$ ipython --no-banner

In [1]: import numpy as np

In [2]: np.set_printoptions(suppress=True, linewidth=200)

In [3]: X = np.load("case4.npy")

In [4]: X
Out[4]: 
array([[  2.4,   4.1,  -2. ,   5. ],
       [ -2.2,  -3.8,   2.6,  -5.1],
       [ -0.9,  -2.8,   1.8,  -2.7],
       [ -0.6,  -1.7,   0. ,  -2.1],
       [ -3. ,  -6.1,   3.2,  -6.5],
       [  0.2,   0.4,   0. ,   0.9],
       [ -1.9,  -2.5,   1.3,  -3.7],
       [  1.3,   2.8,  -1.6,   4.1],
       [ -3.3,  -6.8,   3.1,  -8.6],
       [ -1.1,  -3.4,   1.5,  -3.6],
       [ -1.4,  -3. ,   2.4,  -4. ],
       [ -4.3,  -8.1,   3.8,  -9.5],
       [ -2.6,  -5.8,   3.4,  -7.9],
       [ -0.7,  -0.6,   0.9,  -1.5],
       [  2.8,   5.3,  -2.6,   7. ],
       [ -4.2,  -8.4,   4.7, -10.3],
       [ -4.6,  -8.7,   4.8, -11.4],
       [  1.8,   2.7,  -0.9,   2.8],
       [  0.9,   1.1,  -0.8,   1.9],
       [ -0.6,  -0.6,  -0.2,  -1.1],
       [ -1.7,  -2.9,   1. ,  -3.4],
       [  3.5,   6.9,  -3.3,   8.4],
       [ -2.8,  -4.9,   2.6,  -5.8],
       [  0.9,   1.3,  -1. ,   1.7],
       [ -0.9,  -1.7,   1.2,  -2.1],
       [ -1.4,  -3.2,   1.1,  -4. ],
       [ -0.1,  -0.2,   0.3,   0. ],
       [  1.8,   2.5,  -1.4,   3.6],
       [ -1.6,  -2.2,   1. ,  -2.9],
       [ -0.1,  -0.3,   0.3,  -0.8]])

In [5]: rng = np.random.default_rng(1953)

In [6]: B = X + rng.integers(-2, 3, (30, 1)) @ rng.integers(-2, 3, (1, 4))

In [7]: B.round(1)
Out[7]: 
array([[  4.4,   0.1,  -4. ,   3. ],
       [ -4.2,   0.2,   4.6,  -3.1],
       [  0.1,  -4.8,   0.8,  -3.7],
       [  1.4,  -5.7,  -2. ,  -4.1],
       [ -4. ,  -4.1,   4.2,  -5.5],
       [  1.2,  -1.6,  -1. ,  -0.1],
       [ -0.9,  -4.5,   0.3,  -4.7],
       [  2.3,   0.8,  -2.6,   3.1],
       [ -2.3,  -8.8,   2.1,  -9.6],
       [ -1.1,  -3.4,   1.5,  -3.6],
       [ -0.4,  -5. ,   1.4,  -5. ],
       [ -2.3, -12.1,   1.8, -11.5],
       [ -2.6,  -5.8,   3.4,  -7.9],
       [ -0.7,  -0.6,   0.9,  -1.5],
       [  2.8,   5.3,  -2.6,   7. ],
       [ -6.2,  -4.4,   6.7,  -8.3],
       [ -3.6, -10.7,   3.8, -12.4],
       [  0.8,   4.7,   0.1,   3.8],
       [  0.9,   1.1,  -0.8,   1.9],
       [ -2.6,   3.4,   1.8,   0.9],
       [ -2.7,  -0.9,   2. ,  -2.4],
       [  5.5,   2.9,  -5.3,   6.4],
       [ -4.8,  -0.9,   4.6,  -3.8],
       [ -0.1,   3.3,   0. ,   2.7],
       [ -0.9,  -1.7,   1.2,  -2.1],
       [  0.6,  -7.2,  -0.9,  -6. ],
       [  1.9,  -4.2,  -1.7,  -2. ],
       [  0.8,   4.5,  -0.4,   4.6],
       [ -0.6,  -4.2,   0. ,  -3.9],
       [ -1.1,   1.7,   1.3,   0.2]])

In [8]: np.round(B - X, 1)
Out[8]: 
array([[ 2., -4., -2., -2.],
       [-2.,  4.,  2.,  2.],
       [ 1., -2., -1., -1.],
       [ 2., -4., -2., -2.],
       [-1.,  2.,  1.,  1.],
       [ 1., -2., -1., -1.],
       [ 1., -2., -1., -1.],
       [ 1., -2., -1., -1.],
       [ 1., -2., -1., -1.],
       [ 0.,  0.,  0.,  0.],
       [ 1., -2., -1., -1.],
       [ 2., -4., -2., -2.],
       [ 0.,  0.,  0.,  0.],
       [ 0.,  0.,  0.,  0.],
       [ 0.,  0.,  0.,  0.],
       [-2.,  4.,  2.,  2.],
       [ 1., -2., -1., -1.],
       [-1.,  2.,  1.,  1.],
       [ 0.,  0.,  0.,  0.],
       [-2.,  4.,  2.,  2.],
       [-1.,  2.,  1.,  1.],
       [ 2., -4., -2., -2.],
       [-2.,  4.,  2.,  2.],
       [-1.,  2.,  1.,  1.],
       [ 0.,  0.,  0.,  0.],
       [ 2., -4., -2., -2.],
       [ 2., -4., -2., -2.],
       [-1.,  2.,  1.,  1.],
       [ 1., -2., -1., -1.],
       [-1.,  2.,  1.,  1.]])

In [9]: np.linalg.matrix_rank(B - X, tol=1e-8)
Out[9]: np.int64(1)

In [10]: np.round(np.linalg.svd(B - X, compute_uv=False), 1) + 0
Out[10]: array([19.4,  0. ,  0. ,  0. ])

In [11]: E = np.loadtxt("out15.csv", delimiter=",")

In [12]: E
Out[12]: 
array([[-0.2,  1.9,  1.8, -2.3],
       [-1.7, -0.3,  0.3,  0. ],
       [ 0.1,  0.1,  1.1, -0.1],
       [ 0.3, -0.4,  0.7, -0.6],
       [-0.4, -0.9,  1.5,  0.6],
       [-0.8,  0.6,  0.4, -0.4],
       [-1.3, -0.2,  0.4,  0.1],
       [-0.1,  2.1, -1.3, -0.5],
       [ 1.3,  0. ,  0.3, -1. ],
       [-0.3,  0.2,  0.7, -1.8],
       [-0.8, -1.7, -1.2, -2.4],
       [-1.2, -1.5,  4.8,  3.9],
       [-0.5,  2.2, -1.7,  0.4],
       [-0.6,  0.8,  0.1,  0.2],
       [ 0.1,  0.4,  0.5,  1.2],
       [ 0.6, -0.9,  1.4,  0.4],
       [ 0.2, -0.5,  0.5,  0.3],
       [-1.7, -0.8, -1.7,  1.3],
       [ 1.8, -0.7, -0.7,  2.8],
       [-0.9,  0.1,  1.3, -0.8],
       [ 0.5, -1.4, -0.4,  0.6],
       [ 0.5, -0.6, -0.3, -0.5],
       [ 1.9,  0. , -0.2,  1.1],
       [ 0.5, -0.3, -0.1,  0.2],
       [ 0.3, -0.9,  0.9, -0.2],
       [ 0.2, -0.5,  1. ,  0.8],
       [ 1.2,  0.7, -0.5,  0. ],
       [ 0.4,  0.4,  0. ,  0.1]])

In [13]: Xc = E - E.mean(axis=0)

In [14]: V = np.linalg.svd(Xc)[2][:1]

In [15]: B = Xc - Xc @ V.T @ V

In [16]: np.round((Xc @ V.T).std(axis=0), 1)
Out[16]: array([1.5])

In [17]: np.round(B.std(axis=0), 1)
Out[17]: array([0.9, 0.8, 0.8, 0.8])

In [18]: np.round(np.diag(V.T @ V), 1) + 0
Out[18]: array([0. , 0.1, 0.4, 0.5])
